$ ipython --no-banner

In [1]: import numpy as np

In [2]: np.set_printoptions(precision=2, suppress=True, linewidth=100, floatmode="fixed")

In [3]: mat = np.array([[3, 3, 1, 3],
   ...:     [2, 1, 2, 3],
   ...:     [2, 0, 0, 1],
   ...:     [2, 3, 3, 2],
   ...:     [1, 1, 3, 0],
   ...:     [3, 2, 1, 3],
   ...:     [0, 0, 3, 2],
   ...:     [2, 3, 2, 2],
   ...:     [1, 3, 2, 2],
   ...:     [2, 3, 3, 2]])

In [4]: Z = mat[[6, 1]].astype(float)

In [5]: for _ in range(7):
   ...:     lab = np.linalg.norm(mat[:, None] - Z, axis=-1).argmin(axis=1)
   ...:     Z = np.array([mat[lab == j].mean(axis=0) for j in range(2)])
   ...: 

In [6]: lab
Out[6]: array([1, 1, 1, 1, 0, 1, 0, 1, 1, 1])

In [7]: np.bincount(lab)
Out[7]: array([2, 8])

In [8]: lab = mat[:, 0] > np.median(mat[:, 0])

In [9]: u = mat[lab].mean(axis=0) - mat[~lab].mean(axis=0)

In [10]: lab.astype(int)
Out[10]: array([1, 0, 0, 0, 0, 1, 0, 0, 0, 0])

In [11]: np.argsort(-np.abs(u).round(6), kind="stable")
Out[11]: array([0, 2, 3, 1])

In [12]: u
Out[12]: array([ 1.50,  0.75, -1.25,  1.25])

In [13]: x0 = np.array([0, -2, 0, 1])

In [14]: (mat @ x0).argmax()
Out[14]: np.int64(6)

In [15]: mat @ x0
Out[15]: array([-3,  1,  1, -4, -2, -1,  2, -4, -4, -4])

In [16]: mat * x0
Out[16]: 
array([[ 0, -6,  0,  3],
       [ 0, -2,  0,  3],
       [ 0,  0,  0,  1],
       [ 0, -6,  0,  2],
       [ 0, -2,  0,  0],
       [ 0, -4,  0,  3],
       [ 0,  0,  0,  2],
       [ 0, -6,  0,  2],
       [ 0, -6,  0,  2],
       [ 0, -6,  0,  2]])

In [17]: np.sign((mat @ x0).round(6))
Out[17]: array([-1,  1,  1, -1, -1, -1,  1, -1, -1, -1])

In [18]: mat @ np.ones(4)
Out[18]: array([10.00,  8.00,  3.00, 10.00,  5.00,  9.00,  5.00,  9.00,  8.00, 10.00])

In [19]: x0 = np.array([-4, -1, 1, 3])

In [20]: h1 = np.maximum(mat @ x0, 0)

In [21]: print(np.maximum(mat @ x0, 0) - np.maximum(-mat @ x0, 0))
[-5  2 -5 -2 -2 -4  9 -3  1 -2]

In [22]: mat.T @ h1
Out[22]: array([ 5,  5, 33, 26])

In [23]: h1
Out[23]: array([0, 2, 0, 0, 0, 0, 9, 0, 1, 0])

In [24]: left, sv, vt = np.linalg.svd(mat, full_matrices=False)

In [25]: print(np.round(left.T @ left, 2) + 0)
[[1.00 0.00 0.00 0.00]
 [0.00 1.00 0.00 0.00]
 [0.00 0.00 1.00 0.00]
 [0.00 0.00 0.00 1.00]]

In [26]: np.abs(vt[0])
Out[26]: array([0.46, 0.53, 0.49, 0.52])

In [27]: sv / sv[0]
Out[27]: array([1.00, 0.31, 0.22, 0.14])

In [28]: Q, _ = np.linalg.qr(np.array([[1.3, -0.5, 0.8, 0.9, -2.4, -0.2],
    ...:     [-0.9, 1.9, 1.0, -1.1, 1.2, 0.1],
    ...:     [0.1, 2.8, 1.2, -0.8, -1.3, 0.9],
    ...:     [-0.4, 0.4, 0.1, -0.3, 1.0, -0.9],
    ...:     [2.5, 1.8, -0.5, -1.8, 0.1, -0.6],
    ...:     [-1.4, 1.5, 1.3, -0.1, -0.9, -1.1]]))

In [29]: feats = Q[:, :6]

In [30]: print(feats)
[[-0.39  0.12 -0.89 -0.16 -0.10  0.08]
 [ 0.27 -0.46 -0.07 -0.75 -0.14 -0.36]
 [-0.03 -0.67 -0.17  0.59 -0.32 -0.25]
 [ 0.12 -0.10  0.10 -0.13 -0.66  0.72]
 [-0.76 -0.42  0.31 -0.20  0.25  0.22]
 [ 0.42 -0.37 -0.27  0.06  0.61  0.48]]

In [31]: left, sv, vt = np.linalg.svd(feats, full_matrices=False)

In [32]: sv / sv[0]
Out[32]: array([1.00, 1.00, 1.00, 1.00, 1.00, 1.00])

In [33]: left.shape, sv.shape, vt.shape
Out[33]: ((6, 6), (6,), (6, 6))

In [34]: (sv > 1e-8).sum()
Out[34]: np.int64(6)

In [35]: print(np.cumsum(sv ** 2) / np.sum(sv ** 2))
[0.17 0.33 0.50 0.67 0.83 1.00]

In [36]: np.allclose(left * sv @ vt, feats)
Out[36]: True

In [37]: M = np.load("w.npy")

In [38]: print(M)
[[ 12.62   0.98 -13.92  26.36]
 [ 11.30   0.07 -11.99  22.93]
 [  9.29  -1.18  -9.17  17.76]
 [  6.81  -2.38  -5.99  11.60]
 [  2.78  -2.96  -1.82   2.57]
 [  2.39  -2.84  -1.52   1.82]
 [  2.11  -2.73  -1.32   1.33]
 [  1.99  -2.67  -1.24   1.11]
 [  1.05  -1.95  -0.71  -0.21]
 [  1.00  -1.90  -0.68  -0.26]
 [  0.10  -0.29  -0.16  -0.24]
 [  0.03  -0.09  -0.05  -0.08]
 [  0.03  -0.08  -0.05  -0.08]
 [ -0.16   0.47   0.49   0.64]
 [ -0.17   0.52   0.57   0.72]
 [ -0.37   0.75   2.11   1.87]
 [ -0.45   0.66   2.83   2.20]
 [ -0.46   0.65   2.94   2.24]
 [ -0.50   0.57   3.34   2.38]
 [ -0.50   0.57   3.34   2.38]
 [ -0.53   0.49   3.66   2.47]
 [ -0.55   0.44   3.87   2.53]
 [ -0.73  -0.08   5.58   2.86]
 [ -0.75  -0.15   5.78   2.88]
 [ -1.34  -2.22  10.80   2.86]
 [ -1.97  -4.46  15.43   2.16]
 [ -3.44  -9.54  25.05  -0.39]]

In [39]: lab = M[:, 1] > np.median(M[:, 1])

In [40]: u = M[lab].mean(axis=0) - M[~lab].mean(axis=0)

In [41]: print(((M - M.mean(axis=0)) @ u > 0).astype(int))
[1 1 1 1 0 0 0 0 0 0 0 0 0 0 0 0 0 0 0 0 0 0 0 0 0 0 0]

In [42]: np.argsort(-np.abs(u).round(6), kind="stable")
Out[42]: array([1, 3, 2, 0])

In [43]: np.round((((M - M.mean(axis=0)) @ u > 0) == lab).mean(), 2)
Out[43]: np.float64(0.52)

In [44]: lab.astype(int)
Out[44]: array([1, 1, 0, 0, 0, 0, 0, 0, 0, 0, 0, 0, 1, 1, 1, 1, 1, 1, 1, 1, 1, 1, 1, 0, 0, 0, 0])

In [45]: left, sv, vt = np.linalg.svd(M)

In [46]: np.argmax(sv[:-1] / (sv[1:] + 1e-6)) + 1
Out[46]: np.int64(3)

In [47]: other = left[:, :3] @ np.diag(sv[:3]) @ vt[:3]

In [48]: np.linalg.matrix_rank(M, rtol=0.05)
Out[48]: np.int64(3)

In [49]: print(np.linalg.matrix_rank(other))
3

In [50]: x0 = np.array([0, 1, 1, 2, 0, 0])

In [51]: rhs = feats @ x0

In [52]: rhs
Out[52]: array([-1.08, -2.03,  0.34, -0.25, -0.52, -0.52])

In [53]: print(np.round(np.linalg.solve(feats.T, feats[4]), 2) + 0)
[0.00 0.00 0.00 0.00 1.00 0.00]

In [54]: ang = np.radians(36)

In [55]: r_ = np.eye(4)

In [56]: r_[1, 1] = r_[3, 3] = np.cos(ang)

In [57]: r_[1, 3], r_[3, 1] = -np.sin(ang), np.sin(ang)

In [58]: r_
Out[58]: 
array([[ 1.00,  0.00,  0.00,  0.00],
       [ 0.00,  0.81,  0.00, -0.59],
       [ 0.00,  0.00,  1.00,  0.00],
       [ 0.00,  0.59,  0.00,  0.81]])

In [59]: other = M @ r_.T

In [60]: np.abs(other - M).max(axis=0)
Out[60]: array([ 0.00, 15.68,  0.00,  5.53])

In [61]: print(np.allclose(M @ M.T, other @ other.T))
True

In [62]: np.round(np.linalg.svd(M, compute_uv=False), 2) + 0, np.round(np.linalg.svd(other, compute_uv=False), 2) + 0
Out[62]: (array([53.52, 31.69,  9.94,  0.00]), array([53.52, 31.69,  9.94,  0.00]))

In [63]: print(np.allclose(np.linalg.norm(M, axis=1), np.linalg.norm(other, axis=1)))
True

In [64]: x0 = np.array([-5, 3, 4, -3])

In [65]: round(np.linalg.norm(x0), 2), round(float(np.linalg.norm(r_ @ x0)), 2)
Out[65]: (np.float64(7.68), 7.68)

In [66]: np.linalg.inv(r_)
Out[66]: 
array([[ 1.00,  0.00,  0.00,  0.00],
       [ 0.00,  0.81,  0.00,  0.59],
       [ 0.00,  0.00,  1.00,  0.00],
       [ 0.00, -0.59,  0.00,  0.81]])

In [67]: round(float(np.linalg.det(r_)), 2)
Out[67]: 1.0

In [68]: X = np.load("layer12.npy")

In [69]: X
Out[69]: 
array([[ 40,   1,  -3,   0,   0,   0,   0,   2,   3,   0],
       [  1,  41,  -1,   0,  -1,  -2,   0,   3,   3,   1],
       [  1,  -3,  18,   2,   1,   0,   0,   3,   3,  -1],
       [  2,   2,   1, -39,  -1,   2,   2,  -2,   3,  -2],
       [ -1,   2,  -2,  -3,   3,  -1,  -2,   1,  -3,   0],
       [  2,  -1,   2,   2,   3,  21,   1,   3,   1,  -3],
       [  0,   1,  -1,   1,  -2,  -1,   3,  -2,   2,   3],
       [ -1,   0,  -2,   1,  -2,   2,   2, -20,   0,  -3],
       [  2,  -1,   1,  -1,   3,   2,   3,   3,  38,  -1],
       [ -2,  -3,   3,  -3,  -2,  -3,   2,   0,  -1,  17]])

In [70]: other = X / np.sqrt((X ** 2).mean(axis=1, keepdims=True))

In [71]: print(np.linalg.matrix_rank(other) == np.linalg.matrix_rank(X))
True

In [72]: other = np.array([[0, 0, -1],
    ...:     [2, 2, -1],
    ...:     [-2, 1, 0],
    ...:     [2, -1, 0],
    ...:     [1, -2, 1],
    ...:     [-2, 2, 1],
    ...:     [1, 2, -2],
    ...:     [-1, 2, 0],
    ...:     [-1, -1, 1],
    ...:     [0, -1, 1]])

In [73]: X @ other
Out[73]: 
array([[  3,   0, -38],
       [ 81,  81, -41],
       [-43,  12,   5],
       [-80,  49,  -6],
       [  7,  -2,   2],
       [-44,  44,  19],
       [  9,  -1,  -5],
       [ 22, -28,  -6],
       [-45, -27,  35],
       [-11, -14,  12]])

In [74]: np.einsum("ik,kj->ij", X, other)
Out[74]: 
array([[  3,   0, -38],
       [ 81,  81, -41],
       [-43,  12,   5],
       [-80,  49,  -6],
       [  7,  -2,   2],
       [-44,  44,  19],
       [  9,  -1,  -5],
       [ 22, -28,  -6],
       [-45, -27,  35],
       [-11, -14,  12]])

In [75]: np.einsum("ij->j", X)
Out[75]: array([ 44,  39,  16, -40,   2,  20,  11,  -9,  49,  11])

In [76]: np.linalg.matrix_rank(np.vstack([X, other.T]))
Out[76]: np.int64(10)

In [77]: other = M / np.linalg.norm(M, axis=1, keepdims=True)

In [78]: G = other @ other.T

In [79]: np.argwhere(np.triu(np.abs(G) > 0.95, 1))
Out[79]: 
array([[ 0,  1],
       [ 0,  2],
       [ 0,  3],
       [ 1,  2],
       [ 1,  3],
       [ 2,  3],
       [ 4,  5],
       [ 4,  6],
       [ 4,  7],
       [ 5,  6],
       [ 5,  7],
       [ 6,  7],
       [ 8,  9],
       [10, 11],
       [10, 12],
       [10, 13],
       [10, 14],
       [11, 12],
       [11, 13],
       [11, 14],
       [12, 13],
       [12, 14],
       [13, 14],
       [14, 15],
       [15, 16],
       [15, 17],
       [15, 18],
       [15, 19],
       [15, 20],
       [15, 21],
       [16, 17],
       [16, 18],
       [16, 19],
       [16, 20],
       [16, 21],
       [16, 22],
       [16, 23],
       [17, 18],
       [17, 19],
       [17, 20],
       [17, 21],
       [17, 22],
       [17, 23],
       [18, 19],
       [18, 20],
       [18, 21],
       [18, 22],
       [18, 23],
       [19, 20],
       [19, 21],
       [19, 22],
       [19, 23],
       [20, 21],
       [20, 22],
       [20, 23],
       [21, 22],
       [21, 23],
       [22, 23],
       [22, 24],
       [23, 24],
       [24, 25],
       [24, 26],
       [25, 26]])

In [80]: rng = np.random.default_rng(338526)

In [81]: other = X + rng.integers(-2, 3, (10, 8)) @ rng.integers(-2, 3, (8, 10))

In [82]: other
Out[82]: 
array([[ 35,   7, -10,   8,  15,  10,   3,  -1,   7,   5],
       [-12,  43, -14,   9,   0,  -6,  -3,  -2,   5,  10],
       [ 11,  -5,  22,   1,  11,   0,  10,   2,   3,  -6],
       [  4,   4,   6, -37,   9,  13,   7,  -4,   3,   1],
       [ -3,   2,   4,  -1,   2,   0,   5,  -5, -10,  10],
       [  7,   2,  14,  -2,  -9,  15,   9,   1,  -6,  -1],
       [  5,  -4,  -1,  -7,   0,   5,   3,   4,  -5,   3],
       [ -7,  -2, -13,   3,   1,  -1,  -2, -20,  -2,  -1],
       [  4,   7,  -1,  -3,   2,  -1,  11,   4,  31,   0],
       [ -3,  -5, -12,  -3,  11,   1,  -1,   5,   1,  14]])

In [83]: np.linalg.matrix_rank(other - X, tol=1e-8)
Out[83]: np.int64(8)

In [84]: other - X
Out[84]: 
array([[ -5,   6,  -7,   8,  15,  10,   3,  -3,   4,   5],
       [-13,   2, -13,   9,   1,  -4,  -3,  -5,   2,   9],
       [ 10,  -2,   4,  -1,  10,   0,  10,  -1,   0,  -5],
       [  2,   2,   5,   2,  10,  11,   5,  -2,   0,   3],
       [ -2,   0,   6,   2,  -1,   1,   7,  -6,  -7,  10],
       [  5,   3,  12,  -4, -12,  -6,   8,  -2,  -7,   2],
       [  5,  -5,   0,  -8,   2,   6,   0,   6,  -7,   0],
       [ -6,  -2, -11,   2,   3,  -3,  -4,   0,  -2,   2],
       [  2,   8,  -2,  -2,  -1,  -3,   8,   1,  -7,   1],
       [ -1,  -2, -15,   0,  13,   4,  -3,   5,   2,  -3]])
